% python3 -q
>>> import numpy as np
>>> np.set_printoptions(precision=1, suppress=True, linewidth=160, floatmode="fixed")
>>> def tidy(a):
...     return np.round(a, 1) + 0
... 
>>> data = np.array([[18.0, 18.0, 9.0, 6.0],
...     [-3.0, -3.0, -3.0, 0.0],
...     [-12.0, -12.0, -3.0, -6.0],
...     [-18.0, -18.0, -9.0, -6.0]])
>>> u, r1 = data[2], data[0]
>>> print(u @ u)
333.0
>>> pr = (u @ r1) / (u @ u) * u
>>> print(tidy(r1 - pr))
[ 0.2  0.2  4.5 -2.9]
>>> print(np.outer(u, r1))
[[-216.0 -216.0 -108.0  -72.0]
 [-216.0 -216.0 -108.0  -72.0]
 [ -54.0  -54.0  -27.0  -18.0]
 [-108.0 -108.0  -54.0  -36.0]]
>>> print(np.linalg.matrix_rank(np.outer(u, r1)))
1
>>> print(tidy(np.linalg.norm(u + r1) ** 2 + np.linalg.norm(u - r1) ** 2))
2196.0
>>> K = np.loadtxt("dump.csv", delimiter=",")
>>> print(K)
[[ 0.0  1.0 -1.0  0.0  0.0  0.0]
 [-2.0 -1.0  1.0 -2.0  0.0  0.0]
 [-1.0 -1.0  0.0  0.0  0.0  0.0]
 [ 0.0 -1.0  2.0  1.0  0.0  0.0]
 [ 0.0  0.0  0.0  0.0  5.0  4.0]
 [ 0.0  0.0  0.0  0.0  3.0  5.0]]
>>> rng = np.random.default_rng(317091)
>>> A2 = K + rng.integers(-2, 3, (6, 1)) @ rng.integers(-2, 3, (1, 6))
>>> print(A2)
[[ 0.0  1.0 -1.0  0.0  0.0  0.0]
 [-1.0 -3.0  3.0 -3.0  2.0  1.0]
 [-1.0 -1.0  0.0  0.0  0.0  0.0]
 [ 1.0 -3.0  4.0  0.0  2.0  1.0]
 [ 1.0 -2.0  2.0 -1.0  7.0  5.0]
 [-1.0  2.0 -2.0  1.0  1.0  4.0]]
>>> print(np.abs(A2 - K).sum(axis=1))
[0.0 9.0 0.0 9.0 9.0 9.0]
>>> print(tidy(np.linalg.svd(A2 - K, compute_uv=False)))
[7.7 0.0 0.0 0.0 0.0 0.0]
